% ipython --no-banner

In [1]: import numpy as np

In [2]: import numpy.linalg as la

In [3]: np.set_printoptions(precision=2, suppress=True, linewidth=200, floatmode="fixed")

In [4]: def tidy(a):
   ...:     return np.round(a, 2) + 0
   ...: 

In [5]: J = np.array([[-1, 3, 2, 1, 2, 0],
   ...:     [0, -1, 3, 2, 1, 2],
   ...:     [2, 0, -1, 3, 2, 1],
   ...:     [1, 2, 0, -1, 3, 2],
   ...:     [2, 1, 2, 0, -1, 3],
   ...:     [3, 2, 1, 2, 0, -1]])

In [6]: q, R = la.qr(J)

In [7]: tidy(q @ R)
Out[7]: 
array([[-1.00,  3.00,  2.00,  1.00,  2.00,  0.00],
       [ 0.00, -1.00,  3.00,  2.00,  1.00,  2.00],
       [ 2.00,  0.00, -1.00,  3.00,  2.00,  1.00],
       [ 1.00,  2.00,  0.00, -1.00,  3.00,  2.00],
       [ 2.00,  1.00,  2.00,  0.00, -1.00,  3.00],
       [ 3.00,  2.00,  1.00,  2.00,  0.00, -1.00]])

In [8]: np.allclose(R.T @ R, J.T @ J)
Out[8]: True

In [9]: tidy(abs(R[0, 0])), tidy(la.norm(J[:, 0]))
Out[9]: (np.float64(4.36), np.float64(4.36))

In [10]: x = np.array([1, 5, 3, 0, 4, 5])

In [11]: np.einsum("ij,j->i", J, x)
Out[11]: array([28, 18, 12, 33, 24, 11])

In [12]: J @ x
Out[12]: array([28, 18, 12, 33, 24, 11])

In [13]: J @ np.eye(6)[2]
Out[13]: array([ 2.00,  3.00, -1.00,  0.00,  2.00,  1.00])

In [14]: feats = np.loadtxt("out19.csv", delimiter=",")

In [15]: tidy(feats)
Out[15]: 
array([[-0.05,  0.54,  0.52,  0.52, -0.03],
       [-0.24, -0.17, -0.50,  0.58,  0.47],
       [ 0.10,  0.48, -0.68, -0.01, -0.45],
       [-0.14,  0.64, -0.07, -0.28,  0.57],
       [ 0.14,  0.06,  0.01, -0.51,  0.22],
       [ 0.24,  0.21,  0.01,  0.16, -0.32],
       [-0.91,  0.03,  0.05, -0.18, -0.31]])

In [16]: hat = feats @ la.solve(feats.T @ feats, feats.T)

In [17]: tidy(la.eigvalsh(hat))
Out[17]: array([0.00, 0.00, 1.00, 1.00, 1.00, 1.00, 1.00])

In [18]: tidy(feats @ feats.T)
Out[18]: 
array([[ 0.84, -0.05, -0.10,  0.16, -0.24,  0.19,  0.00],
       [-0.05,  0.90,  0.02,  0.07, -0.24, -0.16, -0.06],
       [-0.10,  0.02,  0.90,  0.08, -0.05,  0.26,  0.04],
       [ 0.16,  0.07,  0.08,  0.84,  0.28, -0.13,  0.02],
       [-0.24, -0.24, -0.05,  0.28,  0.33, -0.10, -0.11],
       [ 0.19, -0.16,  0.26, -0.13, -0.10,  0.23, -0.14],
       [ 0.00, -0.06,  0.04,  0.02, -0.11, -0.14,  0.96]])

In [19]: tidy(la.norm(feats, axis=0))
Out[19]: array([1.00, 1.00, 1.00, 1.00, 1.00])

In [20]: A2 = np.c_[feats[:, :3] @ np.array([[1, -1, 0], [2, 1, 1], [-2, -2, 0]]), np.array([1, 3, 0, 1, 0, 2, 1])]

In [21]: tidy(A2)
Out[21]: 
array([[-0.01, -0.46,  0.54,  1.00],
       [ 0.43,  1.08, -0.17,  3.00],
       [ 2.41,  1.75,  0.48,  0.00],
       [ 1.27,  0.92,  0.64,  1.00],
       [ 0.25, -0.10,  0.06,  0.00],
       [ 0.64, -0.05,  0.21,  2.00],
       [-0.95,  0.85,  0.03,  1.00]])

In [22]: la.matrix_rank(A2)
Out[22]: np.int64(4)

In [23]: la.matrix_rank(np.c_[feats, A2])
Out[23]: np.int64(6)

In [24]: x = np.array([1, 0, 0, 2, 2])

In [25]: rhs = feats @ x

In [26]: tidy(la.lstsq(feats, rhs)[0])
Out[26]: array([1.00, 0.00, 0.00, 2.00, 2.00])

In [27]: tidy(la.pinv(feats) @ feats)
Out[27]: 
array([[1.00, 0.00, 0.00, 0.00, 0.00],
       [0.00, 1.00, 0.00, 0.00, 0.00],
       [0.00, 0.00, 1.00, 0.00, 0.00],
       [0.00, 0.00, 0.00, 1.00, 0.00],
       [0.00, 0.00, 0.00, 0.00, 1.00]])

In [28]: rng = np.random.default_rng(32326)

In [29]: rhs = rhs + 0.1 * rng.normal(size=7)

In [30]: tidy(rhs)
Out[30]: array([ 0.98,  1.92, -1.05,  0.51, -0.43, -0.04, -1.82])

In [31]: coef, *_ = la.lstsq(feats, rhs)

In [32]: [round(float(la.norm(la.solve(feats.T @ feats + lam * np.eye(5), feats.T @ rhs))), 2) for lam in (0, 1, 10, 100)]
Out[32]: [3.08, 1.54, 0.28, 0.03]

In [33]: tidy(coef)
Out[33]: array([ 0.91, -0.04,  0.14,  2.03,  2.12])

In [34]: coef.round()
Out[34]: array([ 1.00, -0.00,  0.00,  2.00,  2.00])

In [35]: Uu, s, Vh = la.svd(feats, full_matrices=False)

In [36]: tidy(np.cumsum(s ** 2) / np.sum(s ** 2))
Out[36]: array([0.20, 0.40, 0.60, 0.80, 1.00])

In [37]: tidy(s)
Out[37]: array([1.00, 1.00, 1.00, 1.00, 1.00])

In [38]: tidy(s / s[0])
Out[38]: array([1.00, 1.00, 1.00, 1.00, 1.00])

In [39]: Uu.shape, s.shape, Vh.shape
Out[39]: ((7, 5), (5,), (5, 5))

In [40]: E = np.load("test11.npy")

In [41]: E
Out[41]: 
array([[1.00, 0.90, 0.81, 0.73],
       [0.90, 1.00, 0.90, 0.81],
       [0.81, 0.90, 1.00, 0.90],
       [0.73, 0.81, 0.90, 1.00]])

In [42]: A2 = E + rng.integers(-2, 3, (4, 1)) @ rng.integers(-2, 3, (1, 4))

In [43]: tidy(A2)
Out[43]: 
array([[ 1.00,  0.90, -0.19, -1.27],
       [ 0.90,  1.00,  2.90,  4.81],
       [ 0.81,  0.90,  1.00,  0.90],
       [ 0.73,  0.81, -1.10, -3.00]])

In [44]: tidy(la.svd(A2 - E, compute_uv=False))
Out[44]: array([6.71, 0.00, 0.00, 0.00])

In [45]: np.abs(A2 - E).sum(axis=1)
Out[45]: array([3.00, 6.00, 0.00, 6.00])

In [46]: A2 - E
Out[46]: 
array([[ 0.00,  0.00, -1.00, -2.00],
       [ 0.00,  0.00,  2.00,  4.00],
       [ 0.00,  0.00,  0.00,  0.00],
       [ 0.00,  0.00, -2.00, -4.00]])

In [47]: def softmax(z):
    ...:     e = np.exp(z - z.max(axis=-1, keepdims=True))
    ...:     return e / e.sum(axis=-1, keepdims=True)
    ...: 

In [48]: tidy(softmax(E[2] + 3))
Out[48]: array([0.23, 0.25, 0.27, 0.25])

In [49]: tidy(softmax(E).sum(axis=1))
Out[49]: array([1.00, 1.00, 1.00, 1.00])

In [50]: scores = E @ E.T / np.sqrt(4)

In [51]: softmax(scores).round(6).argmax(axis=1)
Out[51]: array([1, 1, 2, 2])

In [52]: tidy(softmax(scores + np.triu(np.full(scores.shape, -np.inf), 1)))
Out[52]: 
array([[1.00, 0.00, 0.00, 0.00],
       [0.48, 0.52, 0.00, 0.00],
       [0.31, 0.34, 0.34, 0.00],
       [0.24, 0.26, 0.26, 0.25]])

In [53]: ev, evecs = la.eig(E)

In [54]: tidy(E @ evecs[:, 0] - ev[0] * evecs[:, 0])
Out[54]: array([0.00, 0.00, 0.00, 0.00])

In [55]: tidy(np.sort(la.eigvals(la.inv(E))))
Out[55]: array([ 0.28,  3.24,  9.72, 16.34])

In [56]: tidy(np.prod(ev))
Out[56]: np.float64(0.01)

In [57]: tidy(ev)
Out[57]: array([3.53, 0.31, 0.10, 0.06])

In [58]: tidy(np.sort(la.eigvals(E.T)))
Out[58]: array([0.06, 0.10, 0.31, 3.53])

In [59]: hat = np.triu(np.array([[1, -3, -3, -3], [-2, -3, -2, 2], [-1, 2, -2, 2], [-3, -3, 2, -3]]), 1) + np.eye(4)

In [60]: A2 = hat @ E @ la.inv(hat)

In [61]: tidy(np.poly(A2))
Out[61]: array([ 1.00, -4.00,  1.72, -0.20,  0.01])

In [62]: tidy(la.det(A2))
Out[62]: np.float64(0.01)

In [63]: la.matrix_rank(A2)
Out[63]: np.int64(4)

In [64]: tidy(np.trace(A2)), np.trace(E)
Out[64]: (np.float64(4.0), np.float64(4.0))

In [65]: mat = np.load("case13.npy")

In [66]: mat
Out[66]: 
array([[0, 0, 1, 0, 0, 0, 0, 0],
       [0, 0, 0, 0, 0, 0, 1, 0],
       [0, 0, 0, 1, 0, 0, 0, 0],
       [0, 0, 0, 0, 0, 1, 0, 0],
       [0, 0, 0, 0, 0, 0, 0, 1],
       [1, 0, 0, 0, 0, 0, 0, 0],
       [0, 1, 0, 0, 0, 0, 0, 0],
       [0, 0, 0, 0, 1, 0, 0, 0]])

In [67]: x = np.array([3, -2, 1, -3, 1, -2, -1, -1])

In [68]: mat @ (2 * x)
Out[68]: array([ 2, -2, -6, -4, -2,  6, -4,  2])

In [69]: mat @ np.ones(8)
Out[69]: array([1.00, 1.00, 1.00, 1.00, 1.00, 1.00, 1.00, 1.00])

In [70]: mat * x
Out[70]: 
array([[ 0,  0,  1,  0,  0,  0,  0,  0],
       [ 0,  0,  0,  0,  0,  0, -1,  0],
       [ 0,  0,  0, -3,  0,  0,  0,  0],
       [ 0,  0,  0,  0,  0, -2,  0,  0],
       [ 0,  0,  0,  0,  0,  0,  0, -1],
       [ 3,  0,  0,  0,  0,  0,  0,  0],
       [ 0, -2,  0,  0,  0,  0,  0,  0],
       [ 0,  0,  0,  0,  1,  0,  0,  0]])

In [71]: la.norm(mat @ x) <= la.norm(mat, 2) * la.norm(x) + 1e-9
Out[71]: np.True_

In [72]: (mat @ x).argmax()
Out[72]: np.int64(5)

In [73]: mat @ np.eye(8)[6]
Out[73]: array([0.00, 1.00, 0.00, 0.00, 0.00, 0.00, 0.00, 0.00])

In [74]: np.trace(mat)
Out[74]: np.int64(0)

In [75]: la.matrix_power(mat, 2)
Out[75]: 
array([[0, 0, 0, 1, 0, 0, 0, 0],
       [0, 1, 0, 0, 0, 0, 0, 0],
       [0, 0, 0, 0, 0, 1, 0, 0],
       [1, 0, 0, 0, 0, 0, 0, 0],
       [0, 0, 0, 0, 1, 0, 0, 0],
       [0, 0, 1, 0, 0, 0, 0, 0],
       [0, 0, 0, 0, 0, 0, 1, 0],
       [0, 0, 0, 0, 0, 0, 0, 1]])

In [76]: np.allclose(mat, mat.T)
Out[76]: False

In [77]: tidy(la.det(mat))
Out[77]: np.float64(-1.0)

In [78]: tidy(np.abs(la.eigvals(mat)).max())
Out[78]: np.float64(1.0)

In [79]: np.allclose(mat @ mat.T, mat.T @ mat)
Out[79]: True

In [80]: tidy(np.sort(np.abs(la.eigvals(mat))))
Out[80]: array([1.00, 1.00, 1.00, 1.00, 1.00, 1.00, 1.00, 1.00])

In [81]: C2 = mat.T @ mat

In [82]: (mat @ mat.T).shape
Out[82]: (8, 8)

In [83]: C2
Out[83]: 
array([[1, 0, 0, 0, 0, 0, 0, 0],
       [0, 1, 0, 0, 0, 0, 0, 0],
       [0, 0, 1, 0, 0, 0, 0, 0],
       [0, 0, 0, 1, 0, 0, 0, 0],
       [0, 0, 0, 0, 1, 0, 0, 0],
       [0, 0, 0, 0, 0, 1, 0, 0],
       [0, 0, 0, 0, 0, 0, 1, 0],
       [0, 0, 0, 0, 0, 0, 0, 1]])

In [84]: tidy(la.svd(mat, compute_uv=False) ** 2)
Out[84]: array([1.00, 1.00, 1.00, 1.00, 1.00, 1.00, 1.00, 1.00])

In [85]: r0 = np.array([-1, -1, 2, -1, 1, 1, -1, 2])

In [86]: A2 = mat + np.outer(r0, np.eye(8)[1])

In [87]: tidy(la.det(A2) / la.det(mat)), tidy(1 + la.solve(mat, r0)[1])
Out[87]: (np.float64(0.0), np.float64(0.0))

In [88]: np.flatnonzero(la.matrix_power((mat != 0) + (mat.T != 0) + np.eye(8), 8)[7])
Out[88]: array([4, 7])

In [89]: (la.matrix_power((mat != 0) + (mat.T != 0) + np.eye(8), 8) > 0).astype(int)
Out[89]: 
array([[1, 0, 1, 1, 0, 1, 0, 0],
       [0, 1, 0, 0, 0, 0, 1, 0],
       [1, 0, 1, 1, 0, 1, 0, 0],
       [1, 0, 1, 1, 0, 1, 0, 0],
       [0, 0, 0, 0, 1, 0, 0, 1],
       [1, 0, 1, 1, 0, 1, 0, 0],
       [0, 1, 0, 0, 0, 0, 1, 0],
       [0, 0, 0, 0, 1, 0, 0, 1]])

In [90]: mat @ mat
Out[90]: 
array([[0, 0, 0, 1, 0, 0, 0, 0],
       [0, 1, 0, 0, 0, 0, 0, 0],
       [0, 0, 0, 0, 0, 1, 0, 0],
       [1, 0, 0, 0, 0, 0, 0, 0],
       [0, 0, 0, 0, 1, 0, 0, 0],
       [0, 0, 1, 0, 0, 0, 0, 0],
       [0, 0, 0, 0, 0, 0, 1, 0],
       [0, 0, 0, 0, 0, 0, 0, 1]])
